In [1]: import numpy as np

In [2]: np.set_printoptions(precision=3, suppress=True, linewidth=200, floatmode="fixed")

In [3]: def tidy(a):
   ...:     return np.round(a, 3) + 0
   ...: 

In [4]: m1 = np.load("dump.npy")

In [5]: m1
Out[5]: 
array([[1.000, 0.700, 0.490, 0.343, 0.240, 0.168, 0.118, 0.082, 0.058, 0.040, 0.028, 0.020],
       [0.700, 1.000, 0.700, 0.490, 0.343, 0.240, 0.168, 0.118, 0.082, 0.058, 0.040, 0.028],
       [0.490, 0.700, 1.000, 0.700, 0.490, 0.343, 0.240, 0.168, 0.118, 0.082, 0.058, 0.040],
       [0.343, 0.490, 0.700, 1.000, 0.700, 0.490, 0.343, 0.240, 0.168, 0.118, 0.082, 0.058],
       [0.240, 0.343, 0.490, 0.700, 1.000, 0.700, 0.490, 0.343, 0.240, 0.168, 0.118, 0.082],
       [0.168, 0.240, 0.343, 0.490, 0.700, 1.000, 0.700, 0.490, 0.343, 0.240, 0.168, 0.118],
       [0.118, 0.168, 0.240, 0.343, 0.490, 0.700, 1.000, 0.700, 0.490, 0.343, 0.240, 0.168],
       [0.082, 0.118, 0.168, 0.240, 0.343, 0.490, 0.700, 1.000, 0.700, 0.490, 0.343, 0.240],
       [0.058, 0.082, 0.118, 0.168, 0.240, 0.343, 0.490, 0.700, 1.000, 0.700, 0.490, 0.343],
       [0.040, 0.058, 0.082, 0.118, 0.168, 0.240, 0.343, 0.490, 0.700, 1.000, 0.700, 0.490],
       [0.028, 0.040, 0.058, 0.082, 0.118, 0.168, 0.240, 0.343, 0.490, 0.700, 1.000, 0.700],
       [0.020, 0.028, 0.040, 0.058, 0.082, 0.118, 0.168, 0.240, 0.343, 0.490, 0.700, 1.000]])

In [6]: ev, V = np.linalg.eigh(m1)

In [7]: tidy(np.linalg.eigvalsh(m1 + 3 * np.eye(12)))
Out[7]: array([3.180, 3.187, 3.205, 3.231, 3.271, 3.333, 3.433, 3.602, 3.905, 4.493, 5.653, 7.506])

In [8]: tidy(V.T @ m1 @ V)
Out[8]: 
array([[0.180, 0.000, 0.000, 0.000, 0.000, 0.000, 0.000, 0.000, 0.000, 0.000, 0.000, 0.000],
       [0.000, 0.187, 0.000, 0.000, 0.000, 0.000, 0.000, 0.000, 0.000, 0.000, 0.000, 0.000],
       [0.000, 0.000, 0.205, 0.000, 0.000, 0.000, 0.000, 0.000, 0.000, 0.000, 0.000, 0.000],
       [0.000, 0.000, 0.000, 0.231, 0.000, 0.000, 0.000, 0.000, 0.000, 0.000, 0.000, 0.000],
       [0.000, 0.000, 0.000, 0.000, 0.271, 0.000, 0.000, 0.000, 0.000, 0.000, 0.000, 0.000],
       [0.000, 0.000, 0.000, 0.000, 0.000, 0.333, 0.000, 0.000, 0.000, 0.000, 0.000, 0.000],
       [0.000, 0.000, 0.000, 0.000, 0.000, 0.000, 0.433, 0.000, 0.000, 0.000, 0.000, 0.000],
       [0.000, 0.000, 0.000, 0.000, 0.000, 0.000, 0.000, 0.602, 0.000, 0.000, 0.000, 0.000],
       [0.000, 0.000, 0.000, 0.000, 0.000, 0.000, 0.000, 0.000, 0.905, 0.000, 0.000, 0.000],
       [0.000, 0.000, 0.000, 0.000, 0.000, 0.000, 0.000, 0.000, 0.000, 1.493, 0.000, 0.000],
       [0.000, 0.000, 0.000, 0.000, 0.000, 0.000, 0.000, 0.000, 0.000, 0.000, 2.653, 0.000],
       [0.000, 0.000, 0.000, 0.000, 0.000, 0.000, 0.000, 0.000, 0.000, 0.000, 0.000, 4.506]])

In [9]: tidy(V @ np.diag(ev) @ V.T)
Out[9]: 
array([[1.000, 0.700, 0.490, 0.343, 0.240, 0.168, 0.118, 0.082, 0.058, 0.040, 0.028, 0.020],
       [0.700, 1.000, 0.700, 0.490, 0.343, 0.240, 0.168, 0.118, 0.082, 0.058, 0.040, 0.028],
       [0.490, 0.700, 1.000, 0.700, 0.490, 0.343, 0.240, 0.168, 0.118, 0.082, 0.058, 0.040],
       [0.343, 0.490, 0.700, 1.000, 0.700, 0.490, 0.343, 0.240, 0.168, 0.118, 0.082, 0.058],
       [0.240, 0.343, 0.490, 0.700, 1.000, 0.700, 0.490, 0.343, 0.240, 0.168, 0.118, 0.082],
       [0.168, 0.240, 0.343, 0.490, 0.700, 1.000, 0.700, 0.490, 0.343, 0.240, 0.168, 0.118],
       [0.118, 0.168, 0.240, 0.343, 0.490, 0.700, 1.000, 0.700, 0.490, 0.343, 0.240, 0.168],
       [0.082, 0.118, 0.168, 0.240, 0.343, 0.490, 0.700, 1.000, 0.700, 0.490, 0.343, 0.240],
       [0.058, 0.082, 0.118, 0.168, 0.240, 0.343, 0.490, 0.700, 1.000, 0.700, 0.490, 0.343],
       [0.040, 0.058, 0.082, 0.118, 0.168, 0.240, 0.343, 0.490, 0.700, 1.000, 0.700, 0.490],
       [0.028, 0.040, 0.058, 0.082, 0.118, 0.168, 0.240, 0.343, 0.490, 0.700, 1.000, 0.700],
       [0.020, 0.028, 0.040, 0.058, 0.082, 0.118, 0.168, 0.240, 0.343, 0.490, 0.700, 1.000]])

In [10]: tidy(np.linalg.svd(m1, compute_uv=False))
Out[10]: array([4.506, 2.653, 1.493, 0.905, 0.602, 0.433, 0.333, 0.271, 0.231, 0.205, 0.187, 0.180])

In [11]: tidy(np.abs(V[:, -1]))
Out[11]: array([0.187, 0.237, 0.280, 0.313, 0.335, 0.347, 0.347, 0.335, 0.313, 0.280, 0.237, 0.187])

In [12]: tidy(ev.sum()), np.trace(m1)
Out[12]: (np.float64(12.0), np.float64(12.0))

In [13]: (ev > 1e-8).sum(), (ev < -1e-8).sum()
Out[13]: (np.int64(12), np.int64(0))

In [14]: np.unique(ev.round(6) + 0, return_counts=True)[1]
Out[14]: array([1, 1, 1, 1, 1, 1, 1, 1, 1, 1, 1, 1])

In [15]: M2 = m1 / np.sqrt((m1 ** 2).mean(axis=1, keepdims=True))

In [16]: tidy(M2[0])
Out[16]: array([2.474, 1.732, 1.212, 0.849, 0.594, 0.416, 0.292, 0.203, 0.143, 0.099, 0.069, 0.049])

In [17]: tidy(np.linalg.norm(M2, axis=1))
Out[17]: array([3.464, 3.464, 3.464, 3.464, 3.464, 3.464, 3.464, 3.464, 3.464, 3.464, 3.464, 3.464])

In [18]: np.linalg.matrix_rank(M2) == np.linalg.matrix_rank(m1)
Out[18]: np.True_

In [19]: f = np.array([1, 2, 2, 1, 1, 1, 2, 1, 0, 1, 0, 0])

In [20]: M2 = m1 + np.outer(f, np.eye(12)[8])

In [21]: M2
Out[21]: 
array([[1.000, 0.700, 0.490, 0.343, 0.240, 0.168, 0.118, 0.082, 1.058, 0.040, 0.028, 0.020],
       [0.700, 1.000, 0.700, 0.490, 0.343, 0.240, 0.168, 0.118, 2.082, 0.058, 0.040, 0.028],
       [0.490, 0.700, 1.000, 0.700, 0.490, 0.343, 0.240, 0.168, 2.118, 0.082, 0.058, 0.040],
       [0.343, 0.490, 0.700, 1.000, 0.700, 0.490, 0.343, 0.240, 1.168, 0.118, 0.082, 0.058],
       [0.240, 0.343, 0.490, 0.700, 1.000, 0.700, 0.490, 0.343, 1.240, 0.168, 0.118, 0.082],
       [0.168, 0.240, 0.343, 0.490, 0.700, 1.000, 0.700, 0.490, 1.343, 0.240, 0.168, 0.118],
       [0.118, 0.168, 0.240, 0.343, 0.490, 0.700, 1.000, 0.700, 2.490, 0.343, 0.240, 0.168],
       [0.082, 0.118, 0.168, 0.240, 0.343, 0.490, 0.700, 1.000, 1.700, 0.490, 0.343, 0.240],
       [0.058, 0.082, 0.118, 0.168, 0.240, 0.343, 0.490, 0.700, 1.000, 0.700, 0.490, 0.343],
       [0.040, 0.058, 0.082, 0.118, 0.168, 0.240, 0.343, 0.490, 1.700, 1.000, 0.700, 0.490],
       [0.028, 0.040, 0.058, 0.082, 0.118, 0.168, 0.240, 0.343, 0.490, 0.700, 1.000, 0.700],
       [0.020, 0.028, 0.040, 0.058, 0.082, 0.118, 0.168, 0.240, 0.343, 0.490, 0.700, 1.000]])

In [22]: tidy(np.linalg.det(M2) / np.linalg.det(m1)), tidy(1 + np.linalg.solve(m1, f)[8])
Out[22]: (np.float64(-1.743), np.float64(-1.743))

In [23]: np.linalg.matrix_rank(M2 - m1)
Out[23]: np.int64(1)
